$ python -q
>>> import numpy as np
>>> np.set_printoptions(precision=3, suppress=True, linewidth=120, legacy="1.25")
>>> W0 = np.array([[-1.0, -1.0, 0.0], [-1.0, -3.0, -1.0], [0.0, -1.0, -1.0]])
>>> W0
array([[-1., -1.,  0.],
       [-1., -3., -1.],
       [ 0., -1., -1.]])
>>> try:
...     np.linalg.cholesky(W0)
... except np.linalg.LinAlgError as e:
...     print("failed:", e)
... 
failed: Matrix is not positive definite
>>> [round(float(np.linalg.det(W0[:i, :i])), 2) + 0 for i in range(1, 4)]
[-1.0, 2.0, -1.0]
>>> data = np.array([[0, 2, 1, 2], [0, 0, 2, 0], [0, 0, 0, 1], [0, 0, 0, 0]])
>>> data
array([[0, 2, 1, 2],
       [0, 0, 2, 0],
       [0, 0, 0, 1],
       [0, 0, 0, 0]])
>>> def softmax(z):
...     e = np.exp(z - z.max(axis=-1, keepdims=True))
...     return e / e.sum(axis=-1, keepdims=True)
... 
>>> softmax(data[2] + 5)
array([0.175, 0.175, 0.175, 0.475])
>>> softmax(data).sum(axis=1)
array([1., 1., 1., 1.])
>>> np.round(softmax(10 * data[2]), 3) + 0
array([0., 0., 0., 1.])
>>> softmax(data[2])
array([0.175, 0.175, 0.175, 0.475])
>>> scores = data @ data.T / np.sqrt(4)
>>> softmax(scores)[2] @ data
array([0.   , 0.854, 0.741, 1.113])
>>> softmax(scores)
array([[0.933, 0.028, 0.028, 0.01 ],
       [0.225, 0.61 , 0.083, 0.083],
       [0.427, 0.157, 0.259, 0.157],
       [0.25 , 0.25 , 0.25 , 0.25 ]])
>>> softmax(scores + np.triu(np.full(scores.shape, -np.inf), 1))
array([[1.   , 0.   , 0.   , 0.   ],
       [0.269, 0.731, 0.   , 0.   ],
       [0.506, 0.186, 0.307, 0.   ],
       [0.25 , 0.25 , 0.25 , 0.25 ]])
>>> rk = np.linalg.matrix_rank(data)
>>> rk
3
>>> N = np.linalg.svd(data)[2][rk:].T
>>> N[:, 0] / N[np.abs(N[:, 0]).round(6).argmax(), 0]
array([1., 0., 0., 0.])
>>> N.shape
(4, 1)
>>> U, sigma, Vt = np.linalg.svd(data)
>>> V = Vt[:(sigma > 1e-8).sum()]
>>> rng = np.random.default_rng(488379)
>>> vec = data[0] + 4 * data[2] + rng.integers(2) * np.eye(4)[0]
>>> vec
array([1., 2., 1., 6.])
>>> np.allclose(V.T @ V @ vec, vec)
False
>>> np.linalg.matrix_rank(np.vstack([data, vec]))
4
>>> K = np.load("sample4.npy")
>>> K
array([[ 2, -1, -3,  2],
       [ 6, -3, -9,  6]])
>>> np.round(np.linalg.svd(K, compute_uv=False), 3) + 0
array([13.416,  0.   ])
>>> np.zeros(2, 4)
Traceback (most recent call last):
  File "<python-input-32>", line 1, in <module>
    np.zeros(2, 4)
    ~~~~~~~~^^^^^^
TypeError: Cannot interpret '4' as a data type
>>> K[:, 4]
Traceback (most recent call last):
  File "<python-input-33>", line 1, in <module>
    K[:, 4]
    ~^^^^^^
IndexError: index 4 is out of bounds for axis 1 with size 4
>>> np.linalg.matrix_rank(K)
1
>>> K.mean(axis=0)
array([ 4., -2., -6.,  4.])
>>> np.diff(K, axis=0)
array([[ 4, -2, -6,  4]])
>>> K.sum(axis=0)
array([  8,  -4, -12,   8])
>>> np.round(np.linalg.norm(K), 3)
13.416
>>> np.count_nonzero(K)
8
>>> K - K[0]
array([[ 0,  0,  0,  0],
       [ 4, -2, -6,  4]])
>>> A2 = np.array([[5, 2], [3, 3]])
>>> C = np.array([[-3, -4], [3, 4]])
>>> A = np.kron(A2, C)
>>> A
array([[-15, -20,  -6,  -8],
       [ 15,  20,   6,   8],
       [ -9, -12,  -9, -12],
       [  9,  12,   9,  12]])
>>> np.round(np.sort(np.abs(np.linalg.eigvals(A))), 3) + 0
array([0.   , 0.   , 1.354, 6.646])
>>> round(float(np.linalg.det(A)), 3)
0.0
>>> np.trace(A)
8
>>> np.linalg.matrix_power(A, 3)
array([[-609, -812, -330, -440],
       [ 609,  812,  330,  440],
       [-495, -660, -279, -372],
       [ 495,  660,  279,  372]])
>>> np.linalg.determinant(A)
Traceback (most recent call last):
  File "<python-input-49>", line 1, in <module>
    np.linalg.determinant(A)
    ^^^^^^^^^^^^^^^^^^^^^
AttributeError: module 'numpy.linalg' has no attribute 'determinant'
>>> A @ A
array([[ -93, -124,  -48,  -64],
       [  93,  124,   48,   64],
       [ -72,  -96,  -45,  -60],
       [  72,   96,   45,   60]])
>>> np.allclose(A, A.T)
False
>>> np.allclose(A @ A.T, A.T @ A)
False
